$ ipython --no-banner

In [1]: import numpy as np

In [2]: import numpy.linalg as la

In [3]: np.set_printoptions(suppress=True, linewidth=200)

In [4]: K = np.loadtxt("block1.csv", delimiter=",")

In [5]: K
Out[5]: 
array([[ -6.04,  -4.02,  -0.99,  10.01,  -6.01, -10.99,  10.98,  -3.98,  -3.01, -10.01,  -1.04,  -0.02,  -7.99],
       [  6.02,  -2.04,  -2.04,   2.  ,  -6.  ,  -4.01,   4.02,  -2.  ,   0.02,  -2.01,  -1.98,   6.  ,   2.03],
       [-12.04,  -4.01,   0.04,  12.01,  -4.  , -12.01,  12.02,  -3.99,  -4.04, -12.01,   0.02,  -3.98, -11.98],
       [  3.03,  -8.98,  -5.01,  16.99, -18.99, -22.02,  22.  ,  -9.  ,  -4.  , -17.02,  -4.97,  11.  ,  -6.97],
       [  9.01,  -4.99,  -4.  ,   6.99, -12.98, -11.01,  11.01,  -4.95,  -1.01,  -7.01,  -3.98,  11.  ,   0.96],
       [  6.01,  -2.01,  -2.01,   1.98,  -6.02,  -3.99,   3.96,  -2.01,   0.03,  -2.  ,  -1.99,   5.99,   2.  ],
       [ -2.98,  -3.01,  -0.99,   7.  ,  -5.02,  -8.01,   7.97,  -2.99,  -1.99,  -6.98,  -0.98,   1.05,  -4.99]])

In [6]: Uu, sig, Vh = la.svd(K)

In [7]: sig.round(2)
Out[7]: array([67.2 , 28.39,  0.08,  0.07,  0.06,  0.05,  0.02])

In [8]: np.argmax(sig[:-1] / (sig[1:] + 1e-6)) + 1
Out[8]: np.int64(2)

In [9]: Y = Uu[:, :2] @ np.diag(sig[:2]) @ Vh[:2]

In [10]: np.round(la.norm(K - Y, 2), 2), round(float(sig[2]), 2)
Out[10]: (np.float64(0.08), 0.08)

In [11]: la.matrix_rank(K, rtol=0.05)
Out[11]: np.int64(2)

In [12]: np.round(la.norm(K - Y) / la.norm(K), 2)
Out[12]: np.float64(0.0)

In [13]: round(np.abs(K - Y).max(), 2)
Out[13]: np.float64(0.05)

In [14]: t = np.radians(136)

In [15]: r_ = np.eye(13)

In [16]: r_[7, 7] = r_[5, 5] = np.cos(t)

In [17]: r_[7, 5], r_[5, 7] = -np.sin(t), np.sin(t)

In [18]: Y = K @ r_.T

In [19]: np.allclose(K @ K.T, Y @ Y.T)
Out[19]: True

In [20]: np.round(la.svd(K, compute_uv=False), 2), np.round(la.svd(Y, compute_uv=False), 2)
Out[20]: 
(array([67.2 , 28.39,  0.08,  0.07,  0.06,  0.05,  0.02]),
 array([67.2 , 28.39,  0.08,  0.07,  0.06,  0.05,  0.02]))

In [21]: T = np.stack([K, -3 * K, K[::-1]])

In [22]: np.round(la.norm(T, axis=(1, 2)), 2)
Out[22]: array([ 72.95, 218.85,  72.95])

In [23]: u = np.array([1, 3, 1])

In [24]: np.round(np.cross(K[4, :3], K[0, :3]), 2)
Out[24]: array([-11.14,  33.08, -66.36])

In [25]: def softmax(z):
    ...:     e = np.exp(z - z.max(axis=-1, keepdims=True))
    ...:     return e / e.sum(axis=-1, keepdims=True)
    ...: 

In [26]: np.round(softmax(10 * K[5]), 2) + 0
Out[26]: array([0.55, 0.  , 0.  , 0.  , 0.  , 0.  , 0.  , 0.  , 0.  , 0.  , 0.  , 0.45, 0.  ])

In [27]: print(np.round(softmax(K[5] + -3), 2) + 0)
[0.47 0.   0.   0.01 0.   0.   0.06 0.   0.   0.   0.   0.46 0.01]

In [28]: scores = K @ K.T / np.sqrt(13)

In [29]: np.round(softmax(scores + np.triu(np.full(scores.shape, -np.inf), 1)), 2) + 0
Out[29]: 
array([[1., 0., 0., 0., 0., 0., 0.],
       [0., 1., 0., 0., 0., 0., 0.],
       [0., 0., 1., 0., 0., 0., 0.],
       [0., 0., 0., 1., 0., 0., 0.],
       [0., 0., 0., 1., 0., 0., 0.],
       [0., 0., 0., 1., 0., 0., 0.],
       [0., 0., 0., 1., 0., 0., 0.]])

In [30]: arr = np.array([[-3, -1, 0, 0], [-1, 2, 0, 0], [0, 0, -3, -1], [0, 0, -1, 2]])

In [31]: # symmetric, so the eigenvalues are real

In [32]: np.abs(arr).max()
Out[32]: np.int64(3)

In [33]: np.zeros(4, 4)
TypeError: Cannot interpret '4' as a data type


In [34]: arr - arr[0]
Out[34]: 
array([[ 0,  0,  0,  0],
       [ 2,  3,  0,  0],
       [ 3,  1, -3, -1],
       [ 3,  1, -1,  2]])

In [35]: arr[:, 4]
IndexError: index 4 is out of bounds for axis 1 with size 4


In [36]: arr.mean(axis=0)
Out[36]: array([-1.  ,  0.25, -1.  ,  0.25])

In [37]: arr[4]
IndexError: index 4 is out of bounds for axis 0 with size 4


In [38]: np.diff(arr, axis=0)
Out[38]: 
array([[ 2,  3,  0,  0],
       [ 1, -2, -3, -1],
       [ 0,  0,  2,  3]])
